% ipython --no-banner

In [1]: import numpy as np

In [2]: np.set_printoptions(precision=3, suppress=True, linewidth=120, sign=" ")

In [3]: W0 = np.loadtxt("x.csv", delimiter=",")

In [4]: W0
Out[4]: 
array([[ 6.,  4.,  6.,  4.,  6.,  4.],
       [ 8.,  1.,  8.,  1.,  8.,  1.],
       [ 8.,  4.,  8.,  4.,  8.,  4.],
       [ 6.,  4.,  6.,  4.,  6.,  4.],
       [ 8.,  1.,  8.,  1.,  8.,  1.],
       [ 8.,  4.,  8.,  4.,  8.,  4.]])

In [5]: (W0 - W0.T) / 2
Out[5]: 
array([[ 0. , -2. , -1. , -1. , -1. , -2. ],
       [ 2. ,  0. ,  2. , -1.5,  3.5, -1.5],
       [ 1. , -2. ,  0. , -1. ,  0. , -2. ],
       [ 1. ,  1.5,  1. ,  0. ,  2.5,  0. ],
       [ 1. , -3.5,  0. , -2.5,  0. , -3.5],
       [ 2. ,  1.5,  2. ,  0. ,  3.5,  0. ]])

In [6]: np.allclose(W0 @ W0.T, W0.T @ W0)
Out[6]: False

In [7]: (W0 + W0.T) / 2
Out[7]: 
array([[ 6. ,  6. ,  7. ,  5. ,  7. ,  6. ],
       [ 6. ,  1. ,  6. ,  2.5,  4.5,  2.5],
       [ 7. ,  6. ,  8. ,  5. ,  8. ,  6. ],
       [ 5. ,  2.5,  5. ,  4. ,  3.5,  4. ],
       [ 7. ,  4.5,  8. ,  3.5,  8. ,  4.5],
       [ 6. ,  2.5,  6. ,  4. ,  4.5,  4. ]])

In [8]: round(float(np.abs(np.linalg.eigvals(W0)).max()), 3)
Out[8]: 31.0

In [9]: r = np.linalg.matrix_rank(W0)

In [10]: r
Out[10]: np.int64(2)

In [11]: null = np.linalg.svd(W0)[2][r:].T

In [12]: [int(np.linalg.matrix_rank(W0[:i])) for i in range(1, len(W0) + 1)]
Out[12]: [1, 2, 2, 2, 2, 2]

In [13]: np.round(null @ null.T, 3) + 0
Out[13]: 
array([[ 0.667,  0.   , -0.333,  0.   , -0.333,  0.   ],
       [ 0.   ,  0.667,  0.   , -0.333,  0.   , -0.333],
       [-0.333,  0.   ,  0.667,  0.   , -0.333,  0.   ],
       [ 0.   , -0.333,  0.   ,  0.667,  0.   , -0.333],
       [-0.333,  0.   , -0.333,  0.   ,  0.667,  0.   ],
       [ 0.   , -0.333,  0.   , -0.333,  0.   ,  0.667]])

In [14]: np.round(W0 @ null, 3) + 0
Out[14]: 
array([[ 0.,  0.,  0.,  0.],
       [ 0.,  0.,  0.,  0.],
       [ 0.,  0.,  0.,  0.],
       [ 0.,  0.,  0.,  0.],
       [ 0.,  0.,  0.,  0.],
       [ 0.,  0.,  0.,  0.]])
